$ ipython --no-banner

In [1]: import numpy as np

In [2]: from numpy import linalg as LA

In [3]: np.set_printoptions(precision=3, suppress=True, linewidth=160)

In [4]: J = np.load("dump.npy")

In [5]: print(J)
[[ 0. -2. -1. -3. -1.  2.  0.  0.  0.  0.]
 [ 3. -1.  3. -2. -1.  1.  0.  0.  0.  0.]
 [ 0. -3.  2.  2. -2.  3.  0.  0.  0.  0.]
 [-3.  0.  0.  3.  3. -1.  0.  0.  0.  0.]
 [ 0. -2.  0.  2.  2.  3.  0.  0.  0.  0.]
 [ 1.  1.  0.  3.  0. -1.  0.  0.  0.  0.]
 [ 0.  0.  0.  0.  0.  0.  2.  1.  0.  2.]
 [ 0.  0.  0.  0.  0.  0. -1.  0. -1.  1.]
 [ 0.  0.  0.  0.  0.  0. -2. -1.  1.  1.]
 [ 0.  0.  0.  0.  0.  0.  1.  0.  2. -1.]]

In [6]: # 2 groups of indices that never mix

In [7]: theta = np.radians(60)

In [8]: r_ = np.eye(10)

In [9]: r_[8, 8] = r_[1, 1] = np.cos(theta)

In [10]: r_[8, 1], r_[1, 8] = -np.sin(theta), np.sin(theta)

In [11]: print(r_)
[[ 1.     0.     0.     0.     0.     0.     0.     0.     0.     0.   ]
 [ 0.     0.5    0.     0.     0.     0.     0.     0.     0.866  0.   ]
 [ 0.     0.     1.     0.     0.     0.     0.     0.     0.     0.   ]
 [ 0.     0.     0.     1.     0.     0.     0.     0.     0.     0.   ]
 [ 0.     0.     0.     0.     1.     0.     0.     0.     0.     0.   ]
 [ 0.     0.     0.     0.     0.     1.     0.     0.     0.     0.   ]
 [ 0.     0.     0.     0.     0.     0.     1.     0.     0.     0.   ]
 [ 0.     0.     0.     0.     0.     0.     0.     1.     0.     0.   ]
 [ 0.    -0.866  0.     0.     0.     0.     0.     0.     0.5    0.   ]
 [ 0.     0.     0.     0.     0.     0.     0.     0.     0.     1.   ]]

In [12]: other = J @ r_.T

In [13]: print(LA.svd(J, compute_uv=False), LA.svd(other, compute_uv=False))
[7.771 6.492 4.454 3.423 2.973 2.729 2.234 2.103 0.441 0.14 ] [7.771 6.492 4.454 3.423 2.973 2.729 2.234 2.103 0.441 0.14 ]

In [14]: print(np.allclose(LA.norm(J, axis=1), LA.norm(other, axis=1)))
True

In [15]: print(np.allclose(J @ J.T, other @ other.T))
True

In [16]: x0 = np.array([6, -6, 7, 3, -2, -6, 3, 2, -5, -5])

In [17]: target = J @ x0

In [18]: c, lr = np.zeros(10), 1 / LA.norm(J, 2) ** 2

In [19]: for i in range(150):
    ...:     c -= lr * J.T @ (J @ c - target)
    ...:     if i % 50 == 0: print(i, round(LA.norm(J @ c - target), 3))
    ...: 
0 32.782
50 3.008
100 2.544

In [20]: print(c)
[ 4.758 -2.396  8.044  2.757 -2.308 -3.087  3.033  1.922 -5.016 -4.993]

In [21]: print(round(LA.cond(J), 3))
55.447
